$ python -q
>>> import numpy as np
>>> from numpy import linalg as LA
>>> np.set_printoptions(suppress=True, linewidth=140)
>>> X = np.arange(20).reshape(5, 4) + -1
>>> X
array([[-1,  0,  1,  2],
       [ 3,  4,  5,  6],
       [ 7,  8,  9, 10],
       [11, 12, 13, 14],
       [15, 16, 17, 18]])
>>> rank = LA.matrix_rank(X)
>>> rank
np.int64(2)
>>> ns = LA.svd(X)[2][rank:].T
>>> np.round(ns @ ns.T, 1)
array([[ 0.3, -0.4, -0.1,  0.2],
       [-0.4,  0.7, -0.2, -0.1],
       [-0.1, -0.2,  0.7, -0.4],
       [ 0.2, -0.1, -0.4,  0.3]])
>>> ns.shape
(4, 2)
>>> [int(LA.matrix_rank(X[:, :j + 1])) for j in range(4)]
[1, 2, 2, 2]
>>> np.allclose(X @ ns, 0)
True
>>> cent = 20 * np.array([[-1.3, 0.2, -0.7, -1.5],
...     [0.0, 1.3, 2.1, 0.8],
...     [-0.7, -0.7, -0.9, -1.7]])
>>> rng = np.random.default_rng(68254)
>>> lab = rng.integers(0, 3, 14)
>>> data = cent[lab] + rng.normal(size=(14, 4))
>>> data.round(1) + 0
array([[-15.2, -13.7, -16.8, -33.3],
       [  1.6,  25.2,  41.5,  15.1],
       [-25.4,   3.3, -12.1, -29.9],
       [-13. , -13. , -18.7, -36.3],
       [-26.4,   4.4, -11.7, -29.9],
       [-11.8, -13. , -16.8, -34. ],
       [  0. ,  27.9,  43.1,  16.4],
       [-26. ,   5.1, -14.5, -29.5],
       [ -0.2,  24.8,  42.1,  14.7],
       [ -0.3,  26.8,  42.7,  16.8],
       [-25.9,   4.1, -13.3, -30. ],
       [-13.2, -11.7, -17.7, -32.2],
       [-15. , -12.8, -16.8, -31.9],
       [ -0.4,  26.1,  44.7,  15.4]])
>>> lab = data[:, 3] > np.median(data[:, 3])
>>> r0 = data[lab].mean(axis=0) - data[~lab].mean(axis=0)
>>> round((((data - data.mean(axis=0)) @ r0 > 0) == lab).mean(), 1)
np.float64(0.9)
>>> D = LA.norm(data[:, None] - data[None], axis=-1)
>>> D.mean(axis=1).argmax()
np.int64(6)
>>> np.unravel_index(D.round(6).argmax(), D.shape)
(np.int64(3), np.int64(6))
>>> print(D[12].round(6).argsort(kind="stable")[:4])
[12  0 11  5]
>>> D[12].round(1)
array([ 1.7, 85.6, 19.8,  5.2, 21.3,  3.9, 88.4, 21.2, 85.3, 87.8, 20.5,  2.3,  0. , 88. ])
>>> Xs = data - data.mean(axis=0)
>>> left, s, Vt = LA.svd(Xs, full_matrices=False)
>>> LA.matrix_rank(Xs)
np.int64(4)
>>> np.abs(Vt[0]).argmax()
np.int64(2)
>>> np.abs(left[:, 0]).argmax()
np.int64(6)
>>> left, s, Vt = LA.svd(data, full_matrices=False)
>>> (s > 1e-8).sum()
np.int64(4)
>>> print(s.round(1))
[152.3  77.8  21.7   3.6]
>>> np.round(left.T @ left, 1) + 0
array([[1., 0., 0., 0.],
       [0., 1., 0., 0.],
       [0., 0., 1., 0.],
       [0., 0., 0., 1.]])
>>> np.abs(left[:, 0]).round(6).argmax()
np.int64(6)
>>> arr = np.load("data.npy")
>>> arr
array([[ 1.1,  0.2,  0.1, -0.5,  1.7],
       [ 0. ,  0.3,  0.6, -2.8,  2.8],
       [ 0.2, -1.7, -2.7, -1.7,  0.1],
       [ 0.8, -1.3,  1.7,  0.7, -1. ],
       [-1.8, -0.6, -0.2,  1.9, -0.3]])
>>> print(round(float(LA.eigvals(arr).sum().real), 1))
-0.9
>>> np.round(LA.det(arr.T), 1)
np.float64(86.9)
>>> np.round(LA.eigvals(arr), 1)
array([ 1.7+0.j ,  0.9+2.3j,  0.9-2.3j, -2.1+2.j , -2.1-2.j ])
>>> round(float(LA.det(2 * arr)), 1), round(LA.det(arr), 1)
(2780.3, np.float64(86.9))
>>> round(float(np.einsum("ij,ji->", arr, arr)), 1)
-5.4
>>> np.round(np.poly(arr), 1)
array([  1. ,   0.9,   3.1,  -1. ,  34.2, -86.9])
>>> np.kron(np.eye(2, dtype=int), arr)
array([[ 1.1,  0.2,  0.1, -0.5,  1.7,  0. ,  0. ,  0. , -0. ,  0. ],
       [ 0. ,  0.3,  0.6, -2.8,  2.8,  0. ,  0. ,  0. , -0. ,  0. ],
       [ 0.2, -1.7, -2.7, -1.7,  0.1,  0. , -0. , -0. , -0. ,  0. ],
       [ 0.8, -1.3,  1.7,  0.7, -1. ,  0. , -0. ,  0. ,  0. , -0. ],
       [-1.8, -0.6, -0.2,  1.9, -0.3, -0. , -0. , -0. ,  0. , -0. ],
       [ 0. ,  0. ,  0. , -0. ,  0. ,  1.1,  0.2,  0.1, -0.5,  1.7],
       [ 0. ,  0. ,  0. , -0. ,  0. ,  0. ,  0.3,  0.6, -2.8,  2.8],
       [ 0. , -0. , -0. , -0. ,  0. ,  0.2, -1.7, -2.7, -1.7,  0.1],
       [ 0. , -0. ,  0. ,  0. , -0. ,  0.8, -1.3,  1.7,  0.7, -1. ],
       [-0. , -0. , -0. ,  0. , -0. , -1.8, -0.6, -0.2,  1.9, -0.3]])
>>> O, r_ = LA.qr(arr)
>>> np.trace(O @ O.T)
np.float64(5.0)
>>> O.shape, r_.shape
((5, 5), (5, 5))
>>> print(O.round(1) + 0)
[[-0.5 -0.1 -0.1  0.1  0.9]
 [ 0.  -0.1  0.1 -1.   0.2]
 [-0.1  0.8 -0.6 -0.2  0. ]
 [-0.4  0.6  0.7  0.  -0.1]
 [ 0.8  0.3  0.2  0.1  0.5]]
>>> np.round(O @ r_, 1)
array([[ 1.1,  0.2,  0.1, -0.5,  1.7],
       [ 0. ,  0.3,  0.6, -2.8,  2.8],
       [ 0.2, -1.7, -2.7, -1.7,  0.1],
       [ 0.8, -1.3,  1.7,  0.7, -1. ],
       [-1.8, -0.6, -0.2,  1.9, -0.3]])
>>> r_.round(1) + 0
array([[-2.3,  0. , -0.6,  1.7, -0.7],
       [ 0. , -2.3, -1.2,  0.1, -1.1],
       [ 0. ,  0. ,  3. ,  1.6, -0.6],
       [ 0. ,  0. ,  0. ,  3.1, -2.5],
       [ 0. ,  0. ,  0. ,  0. ,  1.8]])
>>> lab = rng.permutation(5)
>>> other = arr[:, lab] * rng.choice([-1, 1], 5)
>>> other
array([[ 1.7,  0.2, -1.1,  0.5, -0.1],
       [ 2.8,  0.3, -0. ,  2.8, -0.6],
       [ 0.1, -1.7, -0.2,  1.7,  2.7],
       [-1. , -1.3, -0.8, -0.7, -1.7],
       [-0.3, -0.6,  1.8, -1.9,  0.2]])
>>> left, _, Vt = LA.svd(arr.T @ other)
>>> np.round(LA.lstsq(arr, other)[0], 1) + 0
array([[ 0.,  0., -1.,  0.,  0.],
       [ 0.,  1.,  0.,  0.,  0.],
       [ 0.,  0.,  0.,  0., -1.],
       [ 0.,  0.,  0., -1.,  0.],
       [ 1.,  0.,  0.,  0.,  0.]])
>>> lab
array([4, 1, 0, 3, 2])
